% python3 -q
>>> import numpy as np
>>> import numpy.linalg as la
>>> np.set_printoptions(precision=2, suppress=True, linewidth=100)
>>> M = np.loadtxt("out5.csv", delimiter=",")
>>> M
array([[1.  , 0.9 , 0.81, 0.73],
       [0.9 , 1.  , 0.9 , 0.81],
       [0.81, 0.9 , 1.  , 0.9 ],
       [0.73, 0.81, 0.9 , 1.  ]])
>>> Uu, sigma, Vt = la.svd(M)
>>> np.argmax(sigma[:-1] / (sigma[1:] + 1e-6)) + 1
np.int64(1)
>>> A2 = Uu[:, :1] @ np.diag(sigma[:1]) @ Vt[:1]
>>> la.matrix_rank(A2)
np.int64(1)
>>> round(np.abs(M - A2).max(), 2)
np.float64(0.16)
>>> x = np.array([1, 5, -2, -5])
>>> M * x
array([[ 1.  ,  4.5 , -1.62, -3.65],
       [ 0.9 ,  5.  , -1.8 , -4.05],
       [ 0.81,  4.5 , -2.  , -4.5 ],
       [ 0.73,  4.05, -1.8 , -5.  ]])
>>> (M @ x).argmax()
np.int64(0)
>>> arr = np.loadtxt("case12.csv", delimiter=",")
>>> arr
array([[31.,  3., -3.,  3.,  3.,  3.,  3.],
       [ 2., 18., -3.,  1.,  3.,  3., -1.],
       [ 3., -1.,  3.,  2., -3., -1.,  2.],
       [ 1.,  2.,  1.,  2., -3., -1., -1.],
       [-3., -3.,  1.,  3.,  7.,  1., -2.],
       [-1., -1., -1.,  1.,  0., 20.,  3.],
       [ 0.,  1.,  0., -1., -2., -2.,  3.]])
>>> W = np.array([[6, -8, -3, -3, 6, 3],
...     [-8, 7, -8, -4, 1, -6],
...     [5, 0, -5, -9, -8, 2],
...     [5, 3, 0, 4, 0, -7],
...     [-7, 5, -7, 9, 6, -9],
...     [-1, -1, -2, 4, -2, -9],
...     [-7, 1, -5, -2, -5, 1]])
>>> b = np.array([0, 2, 1, 3, 3, 3])
>>> hid = np.maximum(arr @ W + b, 0)
>>> hid
array([[117.,   0.,   0.,   0., 213.,   0.],
       [  0., 126.,   0.,   0.,  74.,   0.],
       [ 59.,   0.,   0.,   0.,   0.,  48.],
       [ 34.,   0.,   5.,   0.,   0.,  17.],
       [  0.,  46.,   0.,  98.,  24.,   0.],
       [  0.,   0.,   0.,  97.,   0.,   0.],
       [  0.,   1.,   0.,   0.,   0.,  43.]])
>>> la.matrix_rank(hid)
np.int64(6)
>>> Z = np.array([[5, -5], [5, -5], [-3, 2], [4, 5], [-2, -5], [-3, 5]])
>>> W @ Z
array([[-34, -26],
       [ 19, -66],
       [ 14, -30],
       [ 77, -55],
       [ 62, -34],
       [ 43,  -9],
       [-16,  40]])
>>> hid @ Z
array([[  159., -1650.],
       [  482., -1000.],
       [  151.,   -55.],
       [  104.,   -75.],
       [  574.,   140.],
       [  388.,   485.],
       [ -124.,   210.]])
>>> J = np.load("x.npy")
>>> J
array([[ 1,  1, -1, -1, -1, -1,  1,  1],
       [ 1,  1,  1,  1, -1, -1, -1, -1],
       [ 1, -1,  1, -1, -1,  1, -1,  1]])
>>> A2 = J / la.norm(J, axis=1, keepdims=True)
>>> cov = A2 @ A2.T
>>> np.degrees(np.arccos(np.clip(cov[2, 1], -1, 1)))
np.float64(90.0)
>>> la.norm(A2, axis=1)
array([1., 1., 1.])
>>> cov.round(2) + 0
array([[1., 0., 0.],
       [0., 1., 0.],
       [0., 0., 1.]])
